>>> import numpy as np
>>> np.set_printoptions(suppress=True, linewidth=100)
>>> X = np.loadtxt("m.csv", delimiter=",")
>>> X
array([[-0.28 , -0.3  ,  1.4  , -0.2  , -0.8  ],
       [-4.715, -1.7  ,  0.4  , -2.3  , -1.2  ],
       [-0.775,  0.8  ,  0.   , -0.4  , -1.1  ],
       [-2.231, -1.   ,  0.   , -1.   ,  0.8  ],
       [-1.521, -0.3  , -0.7  , -0.8  , -0.3  ],
       [-1.456,  0.8  , -1.7  , -0.7  ,  2.1  ],
       [-1.907, -0.7  ,  0.3  , -0.9  ,  0.3  ],
       [-2.727,  1.5  , -0.1  , -1.4  , -1.   ],
       [-2.436, -1.4  , -2.2  , -1.3  ,  1.3  ],
       [-3.983, -0.1  , -1.1  , -2.   , -0.4  ],
       [ 0.837,  1.9  ,  0.4  ,  0.4  ,  1.5  ],
       [ 1.168, -0.4  ,  0.1  ,  0.6  , -0.6  ],
       [ 2.219, -0.2  ,  0.2  ,  1.1  , -1.1  ],
       [-0.382, -0.1  ,  0.4  , -0.3  ,  0.7  ],
       [-2.179, -0.2  , -1.8  , -1.1  ,  1.2  ],
       [-1.914, -0.3  ,  0.   , -1.   ,  1.2  ],
       [ 0.525, -1.7  , -0.7  ,  0.2  ,  0.7  ],
       [ 2.003,  0.1  , -0.2  ,  1.   ,  0.9  ],
       [-0.736, -0.2  , -0.1  , -0.3  ,  1.1  ],
       [-0.3  ,  1.5  ,  0.7  , -0.2  ,  1.8  ],
       [-0.851, -0.8  , -0.2  , -0.5  ,  1.3  ],
       [ 0.479, -0.7  , -1.3  ,  0.2  , -0.1  ],
       [-1.664, -0.6  ,  0.3  , -0.8  ,  0.4  ],
       [ 1.936,  1.1  , -2.1  ,  0.9  , -1.2  ],
       [ 1.547, -0.9  ,  0.1  ,  0.6  ,  0.8  ],
       [-4.166, -1.9  ,  0.   , -2.1  ,  0.   ],
       [ 0.308, -2.   ,  1.2  ,  0.2  ,  0.4  ],
       [-0.107,  1.1  ,  0.   ,  0.   ,  1.1  ]])
>>> Uu, sv, VT = np.linalg.svd(X)
>>> np.argmax(sv[:-1] / (sv[1:] + 1e-6)) + 1
np.int64(4)
>>> sv.round(3)
array([12.109,  5.707,  5.138,  4.503,  0.279])
>>> other = Uu[:, :4] @ np.diag(sv[:4]) @ VT[:4]
>>> np.linalg.matrix_rank(X, rtol=0.05)
np.int64(4)
>>> q, Rm = np.linalg.qr(X)
>>> np.allclose(Rm.T @ Rm, X.T @ X)
True
>>> round(abs(Rm[0, 0]), 3), np.round(np.linalg.norm(X[:, 0]), 3)
(np.float64(10.629), np.float64(10.629))
>>> np.round(q @ Rm, 3) + 0
array([[-0.28 , -0.3  ,  1.4  , -0.2  , -0.8  ],
       [-4.715, -1.7  ,  0.4  , -2.3  , -1.2  ],
       [-0.775,  0.8  ,  0.   , -0.4  , -1.1  ],
       [-2.231, -1.   ,  0.   , -1.   ,  0.8  ],
       [-1.521, -0.3  , -0.7  , -0.8  , -0.3  ],
       [-1.456,  0.8  , -1.7  , -0.7  ,  2.1  ],
       [-1.907, -0.7  ,  0.3  , -0.9  ,  0.3  ],
       [-2.727,  1.5  , -0.1  , -1.4  , -1.   ],
       [-2.436, -1.4  , -2.2  , -1.3  ,  1.3  ],
       [-3.983, -0.1  , -1.1  , -2.   , -0.4  ],
       [ 0.837,  1.9  ,  0.4  ,  0.4  ,  1.5  ],
       [ 1.168, -0.4  ,  0.1  ,  0.6  , -0.6  ],
       [ 2.219, -0.2  ,  0.2  ,  1.1  , -1.1  ],
       [-0.382, -0.1  ,  0.4  , -0.3  ,  0.7  ],
       [-2.179, -0.2  , -1.8  , -1.1  ,  1.2  ],
       [-1.914, -0.3  ,  0.   , -1.   ,  1.2  ],
       [ 0.525, -1.7  , -0.7  ,  0.2  ,  0.7  ],
       [ 2.003,  0.1  , -0.2  ,  1.   ,  0.9  ],
       [-0.736, -0.2  , -0.1  , -0.3  ,  1.1  ],
       [-0.3  ,  1.5  ,  0.7  , -0.2  ,  1.8  ],
       [-0.851, -0.8  , -0.2  , -0.5  ,  1.3  ],
       [ 0.479, -0.7  , -1.3  ,  0.2  , -0.1  ],
       [-1.664, -0.6  ,  0.3  , -0.8  ,  0.4  ],
       [ 1.936,  1.1  , -2.1  ,  0.9  , -1.2  ],
       [ 1.547, -0.9  ,  0.1  ,  0.6  ,  0.8  ],
       [-4.166, -1.9  ,  0.   , -2.1  ,  0.   ],
       [ 0.308, -2.   ,  1.2  ,  0.2  ,  0.4  ],
       [-0.107,  1.1  ,  0.   ,  0.   ,  1.1  ]])
>>> other = X / np.sqrt((X ** 2).mean(axis=1, keepdims=True))
>>> np.round(np.linalg.norm(other, axis=1), 3)
array([2.236, 2.236, 2.236, 2.236, 2.236, 2.236, 2.236, 2.236, 2.236, 2.236, 2.236, 2.236, 2.236,
       2.236, 2.236, 2.236, 2.236, 2.236, 2.236, 2.236, 2.236, 2.236, 2.236, 2.236, 2.236, 2.236,
       2.236, 2.236])
>>> np.linalg.matrix_rank(X - X.mean(axis=1, keepdims=True))
np.int64(4)
>>> np.linalg.matrix_rank(other) == np.linalg.matrix_rank(X)
np.True_
>>> other[13].round(3)
array([-0.902, -0.236,  0.945, -0.709,  1.654])
>>> proj = X @ np.linalg.solve(X.T @ X, X.T)
>>> np.allclose(proj @ proj, proj)
True
>>> cen = X - X.mean(axis=0)
>>> vecs = np.linalg.svd(cen)[2][:4]
>>> other = cen - cen @ vecs.T @ vecs
>>> np.round(np.diag(vecs.T @ vecs), 3)
array([0.807, 1.   , 1.   , 0.194, 1.   ])
>>> np.round(other.std(axis=0), 3) + 0
array([0.022, 0.   , 0.001, 0.045, 0.   ])
>>> f = np.array([9, 9, 4, 7, 3])
>>> r1 = np.array([7, 3, 0, 4, 8, 8, 3])
>>> arr = np.outer(f, r1)
>>> arr
array([[63, 27,  0, 36, 72, 72, 27],
       [63, 27,  0, 36, 72, 72, 27],
       [28, 12,  0, 16, 32, 32, 12],
       [49, 21,  0, 28, 56, 56, 21],
       [21,  9,  0, 12, 24, 24,  9]])
>>> np.round(np.trace(np.linalg.pinv(arr) @ arr), 3)
np.float64(1.0)
>>> np.abs(np.diag(np.linalg.qr(arr)[1])) > 1e-9
array([ True, False, False, False, False])
>>> np.round(arr @ np.linalg.pinv(arr) @ arr, 3)
array([[63., 27.,  0., 36., 72., 72., 27.],
       [63., 27.,  0., 36., 72., 72., 27.],
       [28., 12.,  0., 16., 32., 32., 12.],
       [49., 21.,  0., 28., 56., 56., 21.],
       [21.,  9.,  0., 12., 24., 24.,  9.]])
>>> A = np.array([[5, 5, 1, 5, 4],
...     [4, 1, 0, 0, 2],
...     [2, 3, 5, 1, 0],
...     [2, 5, 1, 1, 1],
...     [3, 1, 0, 3, 4]])
>>> A
array([[5, 5, 1, 5, 4],
       [4, 1, 0, 0, 2],
       [2, 3, 5, 1, 0],
       [2, 5, 1, 1, 1],
       [3, 1, 0, 3, 4]])
>>> proj = np.triu(np.array([[9, 4, 8, 7, 7],
...     [3, 0, 3, 9, 4],
...     [6, 5, 1, 6, 9],
...     [0, 7, 6, 6, 4],
...     [5, 6, 0, 5, 0]]), 1) + np.eye(5)
>>> other = proj @ A @ np.linalg.inv(proj)
>>> np.trace(other), np.trace(A)
(np.float64(16.0), np.int64(16))
>>> round(np.linalg.det(other), 3)
np.float64(463.0)
>>> np.linalg.matrix_rank(other)
np.int64(5)
>>> proj @ A - A @ proj
array([[ 67.,  50.,  -8., -50., -41.],
       [ 36.,  42., -11., -13.,  -7.],
       [ 39.,  31., -19., -38., -33.],
       [ 12.,  -4., -31., -53., -31.],
       [  0., -12., -27., -30., -37.]])
>>> A @ A
array([[69, 62, 15, 43, 51],
       [30, 23,  4, 26, 26],
       [34, 33, 28, 16, 15],
       [37, 24,  8, 15, 23],
       [37, 35,  6, 30, 33]])
>>> np.allclose(A, A.T)
False
>>> np.round(np.abs(np.linalg.eigvals(A)).max(), 3)
np.float64(12.42)
>>> (A - A.T) / 2
array([[ 0. ,  0.5, -0.5,  1.5,  0.5],
       [-0.5,  0. , -1.5, -2.5,  0.5],
       [ 0.5,  1.5,  0. ,  0. ,  0. ],
       [-1.5,  2.5,  0. ,  0. , -1. ],
       [-0.5, -0.5,  0. ,  1. ,  0. ]])
>>> np.linalg.matrix_power(A, 4)
array([[10609,  9016,  2353,  6994,  8028],
       [ 4820,  4055,  1018,  3122,  3644],
       [ 5435,  4700,  1644,  3458,  3875],
       [ 4951,  4275,  1133,  3258,  3735],
       [ 6138,  5172,  1301,  4037,  4666]])
>>> np.round(np.linalg.det(A), 3)
np.float64(463.0)
>>> np.round(np.sort(np.abs(np.linalg.eigvals(A))), 3)
array([ 1.178,  2.62 ,  2.62 ,  4.607, 12.42 ])
